$ python3 -q
>>> import numpy as np
>>> np.set_printoptions(suppress=True, linewidth=120)
>>> def rnd(a):
...     return np.round(a, 2) + 0
... 
>>> mat = np.load("m.npy")
>>> mat
array([[ 9,  0,  0,  0,  0,  8,  0,  0,  0],
       [ 0, -7, -7, -6, -7,  0, -7,  5, -8],
       [ 0, -7,  0, -3,  2,  0, -3, -1, -1],
       [ 0,  6, -8,  6,  4,  0,  8,  5, -6],
       [ 0,  8,  8,  4,  8,  0,  3,  0,  3],
       [ 8,  0,  0,  0,  0,  7,  0,  0,  0],
       [ 0,  5,  9, -2,  0,  0,  7, -2,  1],
       [ 0,  0,  8, -8, -4,  0,  0,  2,  7],
       [ 0, -6, -7,  5, -5,  0, -6, -5, -8]])
>>> rng = np.random.default_rng(985979)
>>> idx = rng.permutation(9)
>>> Y = mat[:, idx] * rng.choice([-1, 1], 9)
>>> Y
array([[ 0,  0,  0,  0,  9,  0,  8,  0,  0],
       [ 7, -7,  6,  7,  0,  7,  0, -5,  8],
       [-2, -7,  3,  0,  0,  3,  0,  1,  1],
       [-4,  6, -6,  8,  0, -8,  0, -5,  6],
       [-8,  8, -4, -8,  0, -3,  0,  0, -3],
       [ 0,  0,  0,  0,  8,  0,  7,  0,  0],
       [ 0,  5,  2, -9,  0, -7,  0,  2, -1],
       [ 4,  0,  8, -8,  0,  0,  0, -2, -7],
       [ 5, -6, -5,  7,  0,  6,  0,  5,  8]])
>>> U, _, VT = np.linalg.svd(mat.T @ Y)
>>> idx
array([4, 1, 3, 2, 0, 6, 5, 7, 8])
>>> rnd(np.linalg.lstsq(mat, Y)[0])
array([[ 0.,  0.,  0.,  0.,  1.,  0.,  0.,  0.,  0.],
       [ 0.,  1.,  0.,  0.,  0.,  0.,  0.,  0.,  0.],
       [ 0.,  0.,  0., -1.,  0.,  0.,  0.,  0.,  0.],
       [ 0.,  0., -1.,  0.,  0.,  0.,  0.,  0.,  0.],
       [-1.,  0.,  0.,  0.,  0.,  0.,  0.,  0.,  0.],
       [ 0.,  0.,  0.,  0.,  0.,  0.,  1.,  0.,  0.],
       [ 0.,  0.,  0.,  0.,  0., -1.,  0.,  0.,  0.],
       [ 0.,  0.,  0.,  0.,  0.,  0.,  0., -1.,  0.],
       [ 0.,  0.,  0.,  0.,  0.,  0.,  0.,  0., -1.]])
>>> rnd(U @ VT)
array([[ 0.,  0.,  0.,  0.,  1.,  0.,  0.,  0.,  0.],
       [ 0.,  1.,  0.,  0.,  0.,  0.,  0.,  0.,  0.],
       [ 0.,  0.,  0., -1.,  0.,  0.,  0.,  0.,  0.],
       [ 0.,  0., -1.,  0.,  0.,  0.,  0.,  0.,  0.],
       [-1.,  0.,  0.,  0.,  0.,  0.,  0.,  0.,  0.],
       [ 0.,  0.,  0.,  0.,  0.,  0.,  1.,  0.,  0.],
       [ 0.,  0.,  0.,  0.,  0., -1.,  0.,  0.,  0.],
       [ 0.,  0.,  0.,  0.,  0.,  0.,  0., -1.,  0.],
       [ 0.,  0.,  0.,  0.,  0.,  0.,  0.,  0., -1.]])
>>> feats = np.loadtxt("out13.csv", delimiter=",")
>>> rnd(feats)
array([[-0.88,  0.16, -0.46, -1.37, -1.16, -0.93],
       [ 0.16, -2.02, -0.46, -0.05,  1.53, -0.31],
       [-0.46, -0.46,  0.21, -0.91,  0.12,  0.59],
       [-1.37, -0.05, -0.91,  0.73,  1.79,  1.11],
       [-1.16,  1.53,  0.12,  1.79, -1.26, -0.75],
       [-0.93, -0.31,  0.59,  1.11, -0.75, -0.79]])
>>> rnd(np.linalg.norm(feats, 2) / np.linalg.norm(feats))
np.float64(0.69)
>>> np.argsort(-np.linalg.norm(feats, axis=0).round(6), kind="stable")[:3]
array([4, 3, 1])
>>> T = np.stack([feats, 3 * feats, feats[::-1]])
>>> T.shape
(3, 6, 6)
>>> (T @ feats.T).shape
(3, 6, 6)
>>> A = np.load("data.npy")
>>> rnd(A)
array([[0.18, 0.21, 0.13, 0.27, 0.13],
       [0.21, 0.25, 0.15, 0.31, 0.15],
       [0.13, 0.15, 0.09, 0.19, 0.09],
       [0.27, 0.31, 0.19, 0.39, 0.19],
       [0.13, 0.15, 0.09, 0.19, 0.09]])
>>> # equal to its transpose
>>> rk = np.linalg.matrix_rank(A)
>>> rk
np.int64(1)
>>> null = np.linalg.svd(A)[2][rk:].T
>>> [int(np.linalg.matrix_rank(A[:i])) for i in range(1, len(A) + 1)]
[1, 1, 1, 1, 1]
>>> [int(np.linalg.matrix_rank(np.delete(A, i, axis=0))) for i in range(5)]
[1, 1, 1, 1, 1]
>>> w, V = np.linalg.eigh(A)
>>> rnd(V @ np.diag(w) @ V.T)
array([[0.18, 0.21, 0.13, 0.27, 0.13],
       [0.21, 0.25, 0.15, 0.31, 0.15],
       [0.13, 0.15, 0.09, 0.19, 0.09],
       [0.27, 0.31, 0.19, 0.39, 0.19],
       [0.13, 0.15, 0.09, 0.19, 0.09]])
>>> rnd(w.sum()), np.trace(A)
(np.float64(1.0), np.float64(1.0))
>>> np.abs(V[:, -1]).round(6).argmax()
np.int64(3)
>>> rnd(np.linalg.eigvalsh(A + 2 * np.eye(5)))
array([2., 2., 2., 2., 3.])
>>> rnd(np.trace(np.linalg.pinv(A) @ A))
np.float64(1.0)
>>> np.linalg.lstsq(A[:-1].T, A[-1])[2]
np.int32(1)
>>> np.allclose(A[:-1].T @ np.linalg.lstsq(A[:-1].T, A[-1])[0], A[-1])
True
>>> E = np.load("arr.npy")
>>> E
array([[  1.46,  12.38,   2.34],
       [ -0.17,  -0.49,   2.95],
       [ -1.12,  -8.97,  -0.97],
       [ -1.39,   8.89,   6.15],
       [ -1.83,  10.01,  -0.43],
       [  1.65, -20.76,   3.93],
       [ -2.44,   1.18,  -0.25],
       [  0.52,  -5.2 ,   8.59],
       [ -5.75,  -1.5 ,   4.41],
       [  0.92,  -5.93,  -6.69],
       [ -1.85,   5.07,  -9.16],
       [ -2.47,  12.34,  -0.96],
       [ -0.76,  11.54,  -6.84],
       [  0.92,   5.19,   9.5 ],
       [ -2.91,   1.31,   0.72],
       [  1.28,   0.13,   1.85],
       [  1.33,  -5.36,   0.5 ],
       [ -0.92, -13.56,   2.72],
       [  1.12, -10.13,  -1.49],
       [  0.35,   8.39,  -8.57],
       [ -2.11,   0.19,  -3.4 ]])
>>> x = np.array([1, -2, -4])
>>> rhs = E @ x
>>> rnd(np.linalg.pinv(E) @ E)
array([[1., 0., 0.],
       [0., 1., 0.],
       [0., 0., 1.]])
>>> rnd(np.linalg.solve(E.T @ E, E.T @ rhs))
array([ 1., -2., -4.])
>>> rhs = rhs + 0.1 * rng.normal(size=21)
>>> rnd(rhs)
array([-32.71, -11.04,  20.84, -43.7 , -20.03,  27.58,  -3.82, -23.3 , -20.14,  39.69,  24.71, -23.28,   3.55, -47.4 ,
        -8.42,  -6.4 ,  10.18,  15.31,  27.35,  17.89,  10.92])
>>> coef, *_ = np.linalg.lstsq(E, rhs)
>>> rnd(np.linalg.norm(rhs - E @ coef))
np.float64(0.44)
>>> rnd(coef)
array([ 0.98, -2.  , -4.  ])
>>> coef.round()
array([ 1., -2., -4.])
>>> basis = E[[16, 9]].astype(float)
>>> for _ in range(3):
...     idx = np.linalg.norm(E[:, None] - basis, axis=-1).argmin(axis=1)
...     basis = np.array([E[idx == j].mean(axis=0) for j in range(2)])
... 
>>> idx
array([1, 0, 0, 1, 1, 0, 0, 0, 0, 0, 1, 1, 1, 0, 0, 0, 0, 0, 0, 1, 1])
>>> rnd(basis)
array([[-0.43, -4.93,  1.98],
       [-1.08,  8.6 , -2.61]])
>>> np.abs(basis[1] - basis[0]).argmax()
np.int64(1)
>>> rnd(basis[1] - basis[0])
array([-0.65, 13.53, -4.59])
>>> f, g = basis[1], basis[0]
>>> rnd(f @ g)
np.float64(-47.11)
>>> rnd(f @ f)
np.float64(81.94)
>>> pr = (f @ g) / (f @ f) * f
>>> rnd(np.linalg.norm(f + g) ** 2 + np.linalg.norm(f - g) ** 2)
np.float64(220.72)
>>> rnd(pr)
array([ 0.62, -4.95,  1.5 ])
>>> rnd(np.outer(f, g))
array([[  0.46,   5.3 ,  -2.13],
       [ -3.69, -42.4 ,  17.05],
       [  1.12,  12.86,  -5.17]])
>>> rnd(g - pr)
array([-1.05,  0.02,  0.48])
>>> np.linalg.matrix_rank(np.outer(f, g))
np.int64(1)
>>> J = np.loadtxt("case0.csv", delimiter=",")
>>> rnd(J)
array([[-0.83, -1.23,  0.27, -1.12, -0.35,  0.48,  1.02, -0.96,  1.07, -0.18,  0.07, -1.4 ],
       [-0.07, -0.06,  0.34,  0.3 ,  0.73, -0.88, -0.42,  0.74, -0.08,  0.19,  2.2 , -1.36],
       [ 1.32, -0.27, -0.35,  0.3 ,  1.27,  0.77, -0.48, -1.84, -0.13, -0.91,  0.56,  0.05],
       [ 1.73, -0.64,  0.8 , -0.61, -0.18,  0.84,  0.74,  0.69, -1.29,  0.92, -0.15, -0.53],
       [-0.35,  0.43, -0.95, -0.15, -0.64, -0.28,  0.04, -1.48, -0.71,  2.04,  0.65,  0.12],
       [ 0.76,  0.7 ,  0.41, -0.07,  0.8 , -2.04,  0.9 , -0.63,  0.19,  0.13, -1.12, -0.67],
       [-1.11,  1.54,  0.29, -0.32,  0.26,  0.69,  0.52, -0.27, -1.67, -0.93, -0.1 , -0.81],
       [ 0.35,  1.15,  1.82,  0.44, -0.77,  0.38,  0.75, -0.55,  0.94,  0.07,  0.96,  0.79],
       [-0.48, -1.34,  1.23, -0.23, -0.62, -1.17, -0.53, -0.71, -1.32, -0.67,  0.18,  0.81],
       [ 0.83,  0.91, -0.28, -2.13, -0.89, -0.37, -1.17,  0.05,  0.34, -0.58,  0.28, -0.1 ],
       [ 0.35,  0.12,  0.39,  1.36, -1.37,  0.17, -1.29, -0.43,  0.05, -0.03, -0.78, -1.58],
       [-0.69,  0.14,  1.36, -0.64,  1.39,  0.52, -1.42, -0.15,  0.33,  1.19, -0.69,  0.02]])
>>> q, R = np.linalg.qr(J)
>>> rnd(R)
array([[3., 0., 0., 0., 0., 0., 0., 0., 0., 0., 0., 0.],
       [0., 3., 0., 0., 0., 0., 0., 0., 0., 0., 0., 0.],
       [0., 0., 3., 0., 0., 0., 0., 0., 0., 0., 0., 0.],
       [0., 0., 0., 3., 0., 0., 0., 0., 0., 0., 0., 0.],
       [0., 0., 0., 0., 3., 0., 0., 0., 0., 0., 0., 0.],
       [0., 0., 0., 0., 0., 3., 0., 0., 0., 0., 0., 0.],
       [0., 0., 0., 0., 0., 0., 3., 0., 0., 0., 0., 0.],
       [0., 0., 0., 0., 0., 0., 0., 3., 0., 0., 0., 0.],
       [0., 0., 0., 0., 0., 0., 0., 0., 3., 0., 0., 0.],
       [0., 0., 0., 0., 0., 0., 0., 0., 0., 3., 0., 0.],
       [0., 0., 0., 0., 0., 0., 0., 0., 0., 0., 3., 0.],
       [0., 0., 0., 0., 0., 0., 0., 0., 0., 0., 0., 3.]])
>>> rnd(np.trace(q @ q.T))
np.float64(12.0)
>>> q.shape, R.shape
((12, 12), (12, 12))
>>> rnd(abs(R[0, 0])), rnd(np.linalg.norm(J[:, 0]))
(np.float64(3.0), np.float64(3.0))
>>> rnd(np.abs(np.diag(R)))
array([3., 3., 3., 3., 3., 3., 3., 3., 3., 3., 3., 3.])
>>> rnd(np.trace(J))
np.float64(-7.22)
>>> rnd(np.linalg.det(J))
np.float64(-531441.0)
>>> np.allclose(J @ J.T, J.T @ J)
True
>>> idx = rng.permutation(12)
>>> Y = J[:, idx] * rng.choice([-1, 1], 12)
>>> rnd(Y)
array([[-1.23,  0.83,  0.96, -1.07,  1.02,  0.27,  0.35, -1.4 ,  0.18,  0.48,  0.07,  1.12],
       [-0.06,  0.07, -0.74,  0.08, -0.42,  0.34, -0.73, -1.36, -0.19, -0.88,  2.2 , -0.3 ],
       [-0.27, -1.32,  1.84,  0.13, -0.48, -0.35, -1.27,  0.05,  0.91,  0.77,  0.56, -0.3 ],
       [-0.64, -1.73, -0.69,  1.29,  0.74,  0.8 ,  0.18, -0.53, -0.92,  0.84, -0.15,  0.61],
       [ 0.43,  0.35,  1.48,  0.71,  0.04, -0.95,  0.64,  0.12, -2.04, -0.28,  0.65,  0.15],
       [ 0.7 , -0.76,  0.63, -0.19,  0.9 ,  0.41, -0.8 , -0.67, -0.13, -2.04, -1.12,  0.07],
       [ 1.54,  1.11,  0.27,  1.67,  0.52,  0.29, -0.26, -0.81,  0.93,  0.69, -0.1 ,  0.32],
       [ 1.15, -0.35,  0.55, -0.94,  0.75,  1.82,  0.77,  0.79, -0.07,  0.38,  0.96, -0.44],
       [-1.34,  0.48,  0.71,  1.32, -0.53,  1.23,  0.62,  0.81,  0.67, -1.17,  0.18,  0.23],
       [ 0.91, -0.83, -0.05, -0.34, -1.17, -0.28,  0.89, -0.1 ,  0.58, -0.37,  0.28,  2.13],
       [ 0.12, -0.35,  0.43, -0.05, -1.29,  0.39,  1.37, -1.58,  0.03,  0.17, -0.78, -1.36],
       [ 0.14,  0.69,  0.15, -0.33, -1.42,  1.36, -1.39,  0.02, -1.19,  0.52, -0.69,  0.64]])
>>> U, _, VT = np.linalg.svd(J.T @ Y)
>>> rnd(np.linalg.lstsq(J, Y)[0])
array([[ 0., -1.,  0.,  0.,  0.,  0.,  0.,  0.,  0.,  0.,  0.,  0.],
       [ 1.,  0.,  0.,  0.,  0.,  0.,  0.,  0.,  0.,  0.,  0.,  0.],
       [ 0.,  0.,  0.,  0.,  0.,  1.,  0.,  0.,  0.,  0.,  0.,  0.],
       [ 0.,  0.,  0.,  0.,  0.,  0.,  0.,  0.,  0.,  0.,  0., -1.],
       [ 0.,  0.,  0.,  0.,  0.,  0., -1.,  0.,  0.,  0.,  0.,  0.],
       [ 0.,  0.,  0.,  0.,  0.,  0.,  0.,  0.,  0.,  1.,  0.,  0.],
       [ 0.,  0.,  0.,  0.,  1.,  0.,  0.,  0.,  0.,  0.,  0.,  0.],
       [ 0.,  0., -1.,  0.,  0.,  0.,  0.,  0.,  0.,  0.,  0.,  0.],
       [ 0.,  0.,  0., -1.,  0.,  0.,  0.,  0.,  0.,  0.,  0.,  0.],
       [ 0.,  0.,  0.,  0.,  0.,  0.,  0.,  0., -1.,  0.,  0.,  0.],
       [ 0.,  0.,  0.,  0.,  0.,  0.,  0.,  0.,  0.,  0.,  1.,  0.],
       [ 0.,  0.,  0.,  0.,  0.,  0.,  0.,  1.,  0.,  0.,  0.,  0.]])
>>> idx
array([ 1,  0,  7,  8,  6,  2,  4, 11,  9,  5, 10,  3])
